% ipython --no-banner

In [1]: import numpy as np

In [2]: np.set_printoptions(precision=1, suppress=True, linewidth=100, legacy="1.25")

In [3]: rnd = lambda a: np.round(a, 1) + 0

In [4]: W0 = np.array([[2, 1, 1], [1, 2, 1], [1, 1, 2]])

In [5]: evals, V = np.linalg.eigh(W0)

In [6]: x0 = np.array([6, -7, -2])

In [7]: (np.sign(V[:, -1].round(6)) == np.sign(V[0, -1].round(6))).astype(int)
Out[7]: array([1, 1, 1])

In [8]: rnd(V * np.abs(evals) @ V.T)
Out[8]: 
array([[2., 1., 1.],
       [1., 2., 1.],
       [1., 1., 2.]])

In [9]: rnd(np.linalg.eigvalsh(W0[1:, 1:]))
Out[9]: array([1., 3.])

In [10]: rnd(V * np.sqrt(evals) @ V.T)
Out[10]: 
array([[1.3, 0.3, 0.3],
       [0.3, 1.3, 0.3],
       [0.3, 0.3, 1.3]])

In [11]: x0 @ W0 @ x0
Out[11]: 98

In [12]: np.sort(np.abs(np.fft.fft(W0[0]))), rnd(np.sort(np.linalg.svd(W0, compute_uv=False)))
Out[12]: (array([1., 1., 4.]), array([1., 1., 4.]))

In [13]: np.allclose(W0 @ W0.T, W0.T @ W0)
Out[13]: True

In [14]: W0 @ np.ones(3)
Out[14]: array([4., 4., 4.])

In [15]: feats = np.load("x.npy")

In [16]: feats
Out[16]: 
array([[0., 1., 2.],
       [1., 0., 0.],
       [2., 0., 0.]])

In [17]: np.all(np.linalg.eigvalsh(feats) > 0)
Out[17]: False

In [18]: evals, V = np.linalg.eigh(feats)

In [19]: x0 = np.array([0, -1, 3])

In [20]: rnd(V * np.abs(evals) @ V.T)
Out[20]: 
array([[2.2, 0. , 0. ],
       [0. , 0.4, 0.9],
       [0. , 0.9, 1.8]])

In [21]: x0 @ feats @ x0
Out[21]: 0.0

In [22]: (np.sign(V[:, -1].round(6)) == np.sign(V[0, -1].round(6))).astype(int)
Out[22]: array([1, 1, 1])

In [23]: np.abs(feats).sum(axis=1).max(), rnd(np.abs(evals).max())
Out[23]: (3.0, 2.2)

In [24]: evals, V = np.linalg.eigh(feats)

In [25]: rnd(evals)
Out[25]: array([-2.2,  0. ,  2.2])

In [26]: evals.sum(), np.trace(feats)
Out[26]: (0.0, 0.0)

In [27]: np.abs(V[:, -1]).round(6).argmax()
Out[27]: 0

In [28]: rnd(V.T @ V)
Out[28]: 
array([[1., 0., 0.],
       [0., 1., 0.],
       [0., 0., 1.]])

In [29]: rnd(V @ np.diag(evals) @ V.T)
Out[29]: 
array([[0., 1., 2.],
       [1., 0., 0.],
       [2., 0., 0.]])

In [30]: rnd(np.linalg.svd(feats, compute_uv=False))
Out[30]: array([2.2, 2.2, 0. ])

In [31]: rnd(np.linalg.eigvalsh(feats @ feats))
Out[31]: array([0., 5., 5.])

In [32]: r = np.linalg.matrix_rank(feats)

In [33]: r
Out[33]: 2

In [34]: N = np.linalg.svd(feats)[2][r:].T

In [35]: feats @ N
Out[35]: 
array([[0.],
       [0.],
       [0.]])

In [36]: E = np.load("layer7.npy")

In [37]: E
Out[37]: 
array([[0, 0, 0],
       [0, 0, 2],
       [0, 0, 0]])

In [38]: rnd(np.linalg.det(E[::-1]))
Out[38]: 0.0

In [39]: np.einsum("ii->", E)
Out[39]: 0

In [40]: rnd(np.linalg.eigvals(E))
Out[40]: array([0., 0., 0.])

In [41]: np.flatnonzero(np.linalg.matrix_power((E != 0) + (E.T != 0) + np.eye(3), 3)[1])
Out[41]: array([1, 2])

In [42]: rnd(np.sort(np.linalg.eigvals(E).real))
Out[42]: array([0., 0., 0.])

In [43]: data = np.loadtxt("dump.csv", delimiter=",")

In [44]: data
Out[44]: 
array([[19.2,  0.4,  9.7],
       [18.8,  0.4,  8.8],
       [19. ,  1.7, 10.6],
       [19. , -0.1, 11.6],
       [21.1, -1.5, 10.1],
       [20.3,  0.5,  8.6],
       [21.7,  0.6, 10.9],
       [19.1, -1.7, 10.2],
       [20.7,  1.1,  7.5],
       [20.5,  0.1,  8.4],
       [20.2,  0.6, 10.8],
       [19.4,  0.6,  9.7],
       [21.2,  1. , 10.5],
       [20.6,  0.9, 12.8],
       [22.2, -0.7,  9.5],
       [20.9, -0.2,  9.4],
       [18.4,  0.2,  9.1],
       [19.5,  0.9,  9.9],
       [20.7, -0.6,  8.3],
       [20. ,  0.4, 10.2],
       [21. ,  0.3,  9.4],
       [21.4,  0.1,  8.5]])

In [45]: W0 @ W0
Out[45]: 
array([[6, 5, 5],
       [5, 6, 5],
       [5, 5, 6]])

In [46]: np.linalg.determinant(W0)
AttributeError: module 'numpy.linalg' has no attribute 'determinant'


In [47]: W0.inv()
AttributeError: 'numpy.ndarray' object has no attribute 'inv'


In [48]: assert W0 == W0.T
ValueError: The truth value of an array with more than one element is ambiguous. Use a.any() or a.all()


In [49]: np.trace(W0)
Out[49]: 6

In [50]: np.allclose(W0, W0.T)
Out[50]: True

In [51]: Xs = data - data.mean(axis=0)

In [52]: V = np.linalg.svd(Xs)[2][:1]

In [53]: M2 = Xs - Xs @ V.T @ V

In [54]: rnd(M2.std(axis=0))
Out[54]: array([1. , 0.8, 0.3])

In [55]: rnd(np.linalg.norm(M2) / np.linalg.norm(Xs))
Out[55]: 0.7

In [56]: np.linalg.norm(M2, axis=1).round(6).argmax()
Out[56]: 7

In [57]: hat = data @ np.linalg.solve(data.T @ data, data.T)

In [58]: rnd(hat @ data[:, 0])
Out[58]: 
array([19.2, 18.8, 19. , 19. , 21.1, 20.3, 21.7, 19.1, 20.7, 20.5, 20.2, 19.4, 21.2, 20.6, 22.2,
       20.9, 18.4, 19.5, 20.7, 20. , 21. , 21.4])

In [59]: rnd(np.diag(hat))
Out[59]: 
array([0. , 0. , 0.2, 0.2, 0.3, 0.1, 0.1, 0.4, 0.3, 0.1, 0.1, 0.1, 0.1, 0.3, 0.1, 0.1, 0. , 0.1,
       0.2, 0.1, 0.1, 0.1])

In [60]: K = np.loadtxt("test13.csv", delimiter=",")

In [61]: K
Out[61]: 
array([[-2.,  0.,  1.,  1., -1.,  0., -1.],
       [ 0.,  6.,  3.,  3.,  2.,  4., -1.],
       [ 1.,  3., -6.,  5.,  0.,  1.,  4.],
       [ 1.,  3.,  5., -4.,  1., -3.,  0.],
       [-1.,  2.,  0.,  1., -6.,  1.,  1.],
       [ 0.,  4.,  1., -3.,  1.,  6.,  2.],
       [-1., -1.,  4.,  0.,  1.,  2.,  6.]])

In [62]: M2 = np.inv(K)
AttributeError: module 'numpy' has no attribute 'inv'


In [63]: M2 = np.linalg.inv(K)

In [64]: rnd(np.linalg.slogdet(K)[0])
Out[64]: 1.0

In [65]: np.allclose(M2, K.T)
Out[65]: False

In [66]: rnd(np.linalg.det(K) * np.linalg.det(M2))
Out[66]: 1.0

In [67]: rnd(M2)
Out[67]: 
array([[-0.7,  0.1, -0.1, -0.1,  0.1, -0.1,  0. ],
       [ 0.1,  0. ,  0.1,  0.1,  0. ,  0.1, -0.1],
       [-0.1,  0.1, -0.1,  0. ,  0.1, -0.1,  0.1],
       [-0.1,  0.1,  0. , -0.1,  0. , -0.1,  0. ],
       [ 0.1,  0. ,  0.1,  0. , -0.2,  0. ,  0. ],
       [-0.1,  0.1, -0.1, -0.1,  0. ,  0.1,  0. ],
       [ 0. , -0.1,  0.1,  0. ,  0. ,  0. ,  0.1]])

In [68]: rnd(np.linalg.det(K) * M2)
Out[68]: 
array([[-127636.,   27022.,  -21648.,  -13298.,   24134.,  -25828.,    2250.],
       [  27022.,    1752.,   18994.,   23368.,     -86.,   11230.,  -11596.],
       [ -21648.,   18994.,  -18353.,     507.,    9916.,  -16181.,   15534.],
       [ -13298.,   23368.,     507.,  -12885.,    5052.,  -26003.,    9166.],
       [  24134.,     -86.,    9916.,    5052.,  -34312.,    6312.,    1012.],
       [ -25828.,   11230.,  -16181.,  -26003.,    6312.,   12427.,    3160.],
       [   2250.,  -11596.,   15534.,    9166.,    1012.,    3160.,   19188.]])

In [69]: rnd(np.linalg.cond(K))
Out[69]: 9.0
